In [1]: import numpy as np

In [2]: np.set_printoptions(precision=2, suppress=True, linewidth=100)

In [3]: X = np.load("case19.npy")

In [4]: print(X)
[[-2  0  0  0]
 [ 0  0  0  0]
 [ 0  0  1  0]
 [ 0  0  0 -1]]

In [5]: # symmetric, so the eigenvalues are real

In [6]: Y = np.array([[-2, -1, 2], [-2, 0, 2]])

In [7]: W2 = np.kron(Y, X)

In [8]: print(round(np.linalg.norm(W2, 2), 2), round(np.linalg.norm(Y, 2) * np.linalg.norm(X, 2), 2))
8.13 8.13

In [9]: print(W2)
[[ 4  0  0  0  2  0  0  0 -4  0  0  0]
 [ 0  0  0  0  0  0  0  0  0  0  0  0]
 [ 0  0 -2  0  0  0 -1  0  0  0  2  0]
 [ 0  0  0  2  0  0  0  1  0  0  0 -2]
 [ 4  0  0  0  0  0  0  0 -4  0  0  0]
 [ 0  0  0  0  0  0  0  0  0  0  0  0]
 [ 0  0 -2  0  0  0  0  0  0  0  2  0]
 [ 0  0  0  2  0  0  0  0  0  0  0 -2]]

In [10]: rng = np.random.default_rng(54955)

In [11]: th = rng.uniform(0, 2 * np.pi, 41)

In [12]: O, _ = np.linalg.qr(np.array([[1.3, -1.7],
    ...:     [0.3, 0.5],
    ...:     [-0.1, 0.5],
    ...:     [-1.1, 0.9],
    ...:     [-0.7, 1.1],
    ...:     [0.2, 0.3],
    ...:     [-0.6, 1.5],
    ...:     [-1.0, -0.4],
    ...:     [0.2, -0.3],
    ...:     [0.6, -0.1]]))

In [13]: m1 = 20 * np.c_[np.cos(th), np.sin(th)] @ O.T

In [14]: print(m1)
[[ -4.13   7.56   3.84  -1.64   3.98   4.72   8.72 -13.11  -1.     4.62]
 [-10.93  -3.04   0.62   9.56   5.78  -2.01   4.62   9.4   -1.66  -5.44]
 [ 11.85   1.86  -1.27  -9.49  -6.56   1.27  -6.17  -7.44   1.86   4.8 ]
 [ 12.67  -0.16  -2.25  -8.86  -7.46   0.01  -8.32  -3.84   2.08   3.48]
 [  8.11  -6.55  -4.11  -1.78  -6.11  -4.05 -10.49   9.87   1.61  -2.72]
 [  6.67  -7.04  -4.07  -0.47  -5.37  -4.38  -9.96  11.3    1.4   -3.51]
 [ -7.72  -5.44  -0.92   8.74   3.4   -3.49   0.63  12.95  -1.03  -6.37]
 [ 11.01   2.95  -0.68  -9.56  -5.84   1.95  -4.75  -9.26   1.68   5.4 ]
 [ -7.2   -5.71  -1.12   8.54   3.04  -3.66   0.08  13.29  -0.93  -6.43]
 [ 10.53   3.45  -0.39  -9.52  -5.46   2.26  -4.04 -10.05   1.58   5.64]
 [ -0.67  -7.57  -3.01   5.04  -1.17  -4.77  -5.63  14.7    0.22  -6.  ]
 [ 10.03  -5.53  -4.02  -3.76  -7.02  -3.39 -10.92   7.29   1.88  -1.39]
 [ 12.09  -3.41  -3.49  -6.49  -7.79  -2.04 -10.55   2.56   2.13   0.82]
 [  6.25  -7.16  -4.04  -0.1   -5.15  -4.45  -9.78  11.65   1.33  -3.71]
 [ 12.38   0.83  -1.79  -9.25  -7.08   0.63  -7.34  -5.63   1.99   4.15]
 [-12.62  -0.04   2.16   8.95   7.39  -0.13   8.13   4.21  -2.07  -3.62]
 [ -3.52   7.62   3.76  -2.11   3.64   4.77   8.38 -13.43  -0.9    4.85]
 [  7.13  -6.9   -4.09  -0.88  -5.61  -4.28 -10.15  10.88   1.47  -3.27]
 [ 10.73  -4.99  -3.92  -4.57  -7.32  -3.05 -10.94   6.04   1.97  -0.78]
 [-12.68   0.26   2.29   8.81   7.49   0.05   8.41   3.67  -2.09  -3.41]
 [ 12.46   0.6   -1.9   -9.17  -7.18   0.48  -7.58  -5.23   2.02   4.  ]
 [ -5.14  -6.57  -1.83   7.59   1.65  -4.18  -1.94  14.25  -0.56  -6.5 ]
 [ 12.43   0.68  -1.86  -9.2   -7.15   0.53  -7.49  -5.37   2.01   4.06]
 [ -9.97  -3.95   0.09   9.43   5.03  -2.57   3.28  10.82  -1.46  -5.86]
 [ 12.66  -1.93  -2.98  -7.79  -7.82  -1.1   -9.73  -0.46   2.16   2.12]
 [ -3.24  -7.12  -2.39   6.58   0.43  -4.51  -3.61  14.68  -0.22  -6.38]
 [ -3.94   7.58   3.82  -1.79   3.88   4.73   8.62 -13.21  -0.97   4.69]
 [-10.71   5.01   3.92   4.55   7.32   3.06  10.94  -6.08  -1.97   0.8 ]
 [ -9.81   5.67   4.04   3.51   6.92   3.49  10.89  -7.64  -1.85   1.56]
 [  5.75  -7.28  -4.     0.33  -4.87  -4.53  -9.55  12.05   1.25  -3.95]
 [ -7.8   -5.4   -0.89   8.77   3.46  -3.47   0.72  12.89  -1.05  -6.36]
 [ 10.69  -5.03  -3.92  -4.52  -7.31  -3.07 -10.94   6.12   1.97  -0.82]
 [ 12.34  -2.91  -3.33  -6.97  -7.84  -1.73 -10.32   1.53   2.15   1.28]
 [ 10.43   3.54  -0.33  -9.51  -5.38   2.32  -3.9  -10.19   1.56   5.68]
 [ 10.94  -4.81  -3.88  -4.83  -7.41  -2.93 -10.93   5.62   2.    -0.58]
 [ -3.63   7.61   3.77  -2.03   3.7    4.76   8.45 -13.38  -0.92   4.81]
 [ -8.49  -5.    -0.61   9.02   3.94  -3.22   1.48  12.35  -1.18  -6.25]
 [-12.68   0.24   2.29   8.82   7.48   0.04   8.4    3.69  -2.09  -3.42]
 [  9.1    4.61   0.34  -9.21  -4.38   2.98  -2.19 -11.8    1.29   6.12]
 [-12.74   0.77   2.52   8.54   7.63   0.38   8.86   2.69  -2.12  -3.03]
 [ -6.79  -5.91  -1.27   8.36   2.76  -3.78  -0.35  13.53  -0.86  -6.46]]

In [15]: # rank 2

In [16]: Xs = m1 - m1.mean(axis=1)
---------------------------------------------------------------------------
ValueError                                Traceback (most recent call last)
Cell In[16], line 1
----> 1 Xs = m1 - m1.mean(axis=1)

ValueError: operands could not be broadcast together with shapes (41,10) (41,) 

In [17]: Xs = m1 - m1.mean(axis=0)

In [18]: left, sigma, Vh = np.linalg.svd(Xs, full_matrices=False)

In [19]: print(np.abs(left[:, 0]).argmax())
15

In [20]: print(np.round(sigma ** 2 / (sigma ** 2).sum(), 2) + 0)
[0.59 0.41 0.   0.   0.   0.   0.   0.   0.   0.  ]

In [21]: print(np.abs(Vh[0]).argmax())
0

In [22]: print(np.searchsorted(np.cumsum(sigma ** 2) / (sigma ** 2).sum(), 0.9) + 1)
2

In [23]: print((np.sign(left[:, 0]) == np.sign(left[0, 0])).astype(int))
[1 1 0 0 0 0 1 0 1 0 1 0 0 0 0 1 1 0 0 1 0 1 0 1 0 1 1 1 1 0 1 0 0 0 0 1 1 1 0 1 1]

In [24]: def softmax(z):
    ...:     e = np.exp(z - z.max(axis=-1, keepdims=True))
    ...:     return e / e.sum(axis=-1, keepdims=True)
    ...: 

In [25]: print(softmax(m1).sum(axis=1))
[1. 1. 1. 1. 1. 1. 1. 1. 1. 1. 1. 1. 1. 1. 1. 1. 1. 1. 1. 1. 1. 1. 1. 1. 1. 1. 1. 1. 1. 1. 1. 1. 1.
 1. 1. 1. 1. 1. 1. 1. 1.]

In [26]: att = m1 @ m1.T / np.sqrt(10)

In [27]: print(softmax(att).round(6).argmax(axis=1))
[ 0  1  2  3  4  5  6  7  8  9 10 11 12 13 14 15 16 17 18 19 20 21 22 23 24 25 26 27 28 29 30 31 32
 33 34 35 36 37 38 39 40]

In [28]: J = np.triu(rng.random((14, 14)) < 0.2, 1).astype(int)

In [29]: J = J + J.T

In [30]: print(J)
[[0 0 1 0 0 0 1 0 0 0 0 1 1 1]
 [0 0 0 0 1 0 0 0 0 0 1 0 0 1]
 [1 0 0 1 1 0 1 0 0 0 0 0 0 0]
 [0 0 1 0 0 0 0 0 0 1 0 0 0 1]
 [0 1 1 0 0 0 1 0 0 0 0 1 0 0]
 [0 0 0 0 0 0 0 0 0 1 1 0 1 0]
 [1 0 1 0 1 0 0 0 0 0 0 1 0 0]
 [0 0 0 0 0 0 0 0 1 0 0 1 0 0]
 [0 0 0 0 0 0 0 1 0 0 0 0 0 0]
 [0 0 0 1 0 1 0 0 0 0 1 0 1 0]
 [0 1 0 0 0 1 0 0 0 1 0 1 1 1]
 [1 0 0 0 1 0 1 1 0 0 1 0 1 0]
 [1 0 0 0 0 1 0 0 0 1 1 1 0 0]
 [1 1 0 1 0 0 0 0 0 0 1 0 0 0]]

In [31]: print(J.sum(axis=0))
[5 3 4 3 4 3 4 2 1 4 6 6 5 4]

In [32]: print(np.trace(J @ J @ J) // 6)
11

In [33]: low = np.diag(J.sum(axis=1)) - J

In [34]: print(round(np.linalg.det(low[1:, 1:])))
405015

In [35]: print(np.linalg.matrix_rank(low))
13

In [36]: M = np.load("test10.npy")

In [37]: print(M)
[[ 3  2  2  0 -5 -2 -1 -1 -1 -5 -4 -2  1  0]
 [ 0 -2 -3 -1 -2  0 -1  1  2 -2  1 -3 -3 -3]
 [ 0  0 -4 -5  3  4 -5  0 -1 -5 -3 -1  3  4]
 [ 0  0  0  0  3  4 -1 -2 -4  1 -4  2  4  5]
 [ 0  0  0  0  0  4  3 -1  4 -4  5  1  4  4]
 [ 0  0  0  0  0  5  1 -2 -3  0 -1  1  0 -1]
 [ 0  0  0  0  0  0  0 -5  1  5 -4 -5 -1  3]
 [ 0  0  0  0  0  0  0 -5 -4 -2 -4 -3 -3  4]
 [ 0  0  0  0  0  0  0  0  0 -2 -1  4 -5  4]
 [ 0  0  0  0  0  0  0  0  0  1 -5  2 -2 -5]
 [ 0  0  0  0  0  0  0  0  0  0  3 -2  0  1]
 [ 0  0  0  0  0  0  0  0  0  0  0  5 -4  1]
 [ 0  0  0  0  0  0  0  0  0  0  0  0 -3 -1]
 [ 0  0  0  0  0  0  0  0  0  0  0  0  0  1]]

In [38]: # null space of dimension 1

In [39]: Y = np.array([[1, 0],
    ...:     [1, 0],
    ...:     [-2, -2],
    ...:     [2, 2],
    ...:     [2, 2],
    ...:     [1, 2],
    ...:     [1, -2],
    ...:     [2, 0],
    ...:     [-1, 0],
    ...:     [2, -1],
    ...:     [-2, 2],
    ...:     [1, 2],
    ...:     [0, -2],
    ...:     [1, -2]])

In [40]: print(np.einsum("ik,kj->ij", M, Y))
[[-17 -25]
 [-15  12]
 [  3   5]
 [ 26  -7]
 [-12   2]
 [  7  10]
 [  5 -27]
 [ -1 -14]
 [  6  10]
 [  9   7]
 [ -7   0]
 [  6  16]
 [ -1   8]
 [  1  -2]]

In [41]: print(Y.T @ M.T)
[[-17 -15   3  26 -12   7   5  -1   6   9  -7   6  -1   1]
 [-25  12   5  -7   2  10 -27 -14  10   7   0  16   8  -2]]

In [42]: print(np.einsum("ik,kj->ji", M, Y))
[[-17 -15   3  26 -12   7   5  -1   6   9  -7   6  -1   1]
 [-25  12   5  -7   2  10 -27 -14  10   7   0  16   8  -2]]

In [43]: print(M[6] @ M[10])
1

In [44]: print(round(np.linalg.norm(M, "nuc"), 2))
88.58

In [45]: print(np.prod(np.diag(M)), round(np.linalg.det(M), 2))
0 0.0

In [46]: print(np.linalg.matrix_rank(M - M[0, 0] * np.eye(14)))
13

In [47]: print(np.allclose(M, M.T))
False

In [48]: print(round(float(np.linalg.det(M)), 2))
0.0

In [49]: print(np.sort(np.abs(np.linalg.eigvals(M))))
[0. 0. 0. 0. 1. 1. 2. 3. 3. 3. 4. 5. 5. 5.]

In [50]: C2 = M.T @ M

In [51]: print(np.round(np.linalg.eigvalsh(C2)[::-1], 2) + 0)
[263.14 196.99 124.94 118.46  94.48  74.41  42.76  27.01   6.44   3.81   1.3    0.25   0.     0.  ]

In [52]: print(np.allclose(C2, C2.T))
True

In [53]: print(np.trace(C2), (M ** 2).sum())
954 954

In [54]: E = np.load("layer1.npy")

In [55]: print(E)
[[ 1.99 -3.02  0.99  3.01 -1.98 -2.   -2.01  1.    0.99]
 [ 1.99 -3.    1.02  3.02 -2.   -1.97 -2.02  0.99  1.  ]
 [ 2.   -2.99  1.02  3.04 -1.98 -2.   -2.01  0.97  1.01]
 [ 2.   -3.    1.01  2.98 -2.   -2.01 -2.02  1.03  1.03]
 [ 1.97 -2.99  1.03  2.98 -1.99 -2.01 -2.02  1.04  1.02]
 [ 1.99 -3.    1.01  2.98 -1.99 -2.01 -1.97  0.99  0.99]
 [ 1.97 -3.02  1.02  3.02 -2.   -2.02 -2.02  0.99  0.97]
 [ 2.    0.   -1.99  3.02  0.    0.97  2.03 -1.01 -3.03]
 [ 1.98 -0.02 -2.01  2.96 -0.02  1.    1.99 -1.   -3.  ]
 [ 2.03 -0.01 -2.    2.96 -0.01  1.    2.   -0.95 -3.01]
 [ 1.98  0.04 -2.03  2.98  0.04  1.02  2.01 -1.02 -3.  ]
 [ 2.   -0.02 -2.01  3.    0.02  1.01  2.02 -0.99 -3.01]
 [ 2.   -0.03 -2.01  2.98  0.    1.02  2.02 -0.96 -2.99]
 [ 2.03  0.01 -2.    3.   -0.02  1.    2.03 -1.01 -3.  ]]

In [56]: th = np.radians(36)

In [57]: R = np.eye(9)

In [58]: R[5, 5] = R[0, 0] = np.cos(th)

In [59]: R[5, 0], R[0, 5] = -np.sin(th), np.sin(th)

In [60]: print(R)
[[ 0.81  0.    0.    0.    0.    0.59  0.    0.    0.  ]
 [ 0.    1.    0.    0.    0.    0.    0.    0.    0.  ]
 [ 0.    0.    1.    0.    0.    0.    0.    0.    0.  ]
 [ 0.    0.    0.    1.    0.    0.    0.    0.    0.  ]
 [ 0.    0.    0.    0.    1.    0.    0.    0.    0.  ]
 [-0.59  0.    0.    0.    0.    0.81  0.    0.    0.  ]
 [ 0.    0.    0.    0.    0.    0.    1.    0.    0.  ]
 [ 0.    0.    0.    0.    0.    0.    0.    1.    0.  ]
 [ 0.    0.    0.    0.    0.    0.    0.    0.    1.  ]]

In [61]: Y = E @ R.T

In [62]: print(np.allclose(E @ E.T, Y @ Y.T))
True

In [63]: print(np.linalg.svd(E, compute_uv=False), np.linalg.svd(Y, compute_uv=False))
[16.13 14.94  0.1   0.07  0.07  0.05  0.04  0.04  0.02] [16.13 14.94  0.1   0.07  0.07  0.05  0.04  0.04  0.02]

In [64]: print(np.abs(Y - E).max(axis=0))
[1.56 0.   0.   0.   0.   1.38 0.   0.   0.  ]

In [65]: print(round(np.linalg.det(R), 2), np.round(np.trace(R), 2))
1.0 8.62
